>>> import numpy as np
>>> np.set_printoptions(suppress=True, linewidth=200)
>>> def rd(a):
...     return np.round(a, 2) + 0
... 
>>> M = np.load("mat.npy")
>>> M
array([[  9.91,   4.84,   1.15, -10.09,   1.43],
       [ 10.21,   5.05,  -0.18,  -9.67,  -0.08],
       [ 10.99,   6.94,   0.16, -10.27,  -1.11],
       [  9.42,   5.33,  -0.43,  -8.76,   2.7 ],
       [ 10.16,   5.45,   1.32, -10.75,  -0.03],
       [ 10.51,   5.28,   0.7 , -10.24,  -2.  ],
       [ 10.94,   5.15,  -1.15, -11.08,   0.45],
       [  9.7 ,   2.83,   0.81, -10.45,   1.42],
       [ 10.3 ,   6.37,  -1.19,  -8.96,  -2.52],
       [  9.34,   4.99,   0.89,  -9.62,   2.31],
       [  9.66,   4.08,  -1.8 , -10.62,   1.02],
       [ 10.51,   4.76,  -0.65, -10.71,  -0.73],
       [ 10.71,   6.73,  -0.76,  -9.3 ,   0.28],
       [ 11.13,   5.83,  -1.11,  -9.42,  -0.84],
       [  9.48,   4.3 ,  -1.49,  -9.64,  -1.45],
       [  8.67,   3.44,   0.64, -10.14,  -1.03],
       [ 11.19,   3.78,  -2.05,  -9.67,   1.07],
       [  8.89,   7.01,   1.01, -10.64,   2.69]])
>>> z = M[:, 1] > np.median(M[:, 1])
>>> f = M[z].mean(axis=0) - M[~z].mean(axis=0)
>>> np.argsort(-np.abs(f).round(6), kind="stable")
array([1, 0, 4, 2, 3])
>>> rd(f)
array([ 0.49,  1.78,  0.14,  0.13, -0.48])
>>> M2 = np.c_[M[:, :1] @ np.array([[5]]), np.array([-1, -2, 2, 1, -2, 1, 0, -1, -1, -1, -1, -1, -1, -1, 0, -2, -1, -1])]
>>> rd(M2)
array([[49.55, -1.  ],
       [51.05, -2.  ],
       [54.95,  2.  ],
       [47.1 ,  1.  ],
       [50.8 , -2.  ],
       [52.55,  1.  ],
       [54.7 ,  0.  ],
       [48.5 , -1.  ],
       [51.5 , -1.  ],
       [46.7 , -1.  ],
       [48.3 , -1.  ],
       [52.55, -1.  ],
       [53.55, -1.  ],
       [55.65, -1.  ],
       [47.4 ,  0.  ],
       [43.35, -2.  ],
       [55.95, -1.  ],
       [44.45, -1.  ]])
>>> rd(np.linalg.lstsq(M, M2[:, 0])[0])
array([5., 0., 0., 0., 0.])
>>> print(rd(np.linalg.norm(np.linalg.qr(M)[0].T @ M2, axis=0) ** 2 / ((M2 ** 2).sum(axis=0) + 1e-12)))
[1.   0.36]
>>> print(np.linalg.matrix_rank(M2))
2
>>> def softmax(z):
...     e = np.exp(z - z.max(axis=-1, keepdims=True))
...     return e / e.sum(axis=-1, keepdims=True)
... 
>>> softmax(M2).sum(axis=1)
array([1., 1., 1., 1., 1., 1., 1., 1., 1., 1., 1., 1., 1., 1., 1., 1., 1., 1.])
>>> S = M2 @ M2.T / np.sqrt(2)
>>> softmax(S).round(6).argmax(axis=1)
array([16, 16, 16, 16, 16, 16, 16, 16, 16, 16, 16, 16, 16, 16, 16, 16, 16, 16])
>>> print(rd(softmax(S)[7] @ M2))
[55.95 -1.  ]
>>> W = np.array([[2, 4], [2, 5], [4, 4], [5, 4], [4, 2]])
>>> beta = np.array([-3, 2])
>>> hid = np.maximum(M @ W + beta, 0)
>>> (hid > 0).mean(axis=0)
array([0., 1.])
>>> W2 = np.array([[6, 6], [-4, 9]])
>>> (hid @ W2).round(6).argmax(axis=1)
array([1, 1, 1, 1, 1, 1, 1, 1, 1, 1, 1, 1, 1, 1, 1, 1, 1, 1])
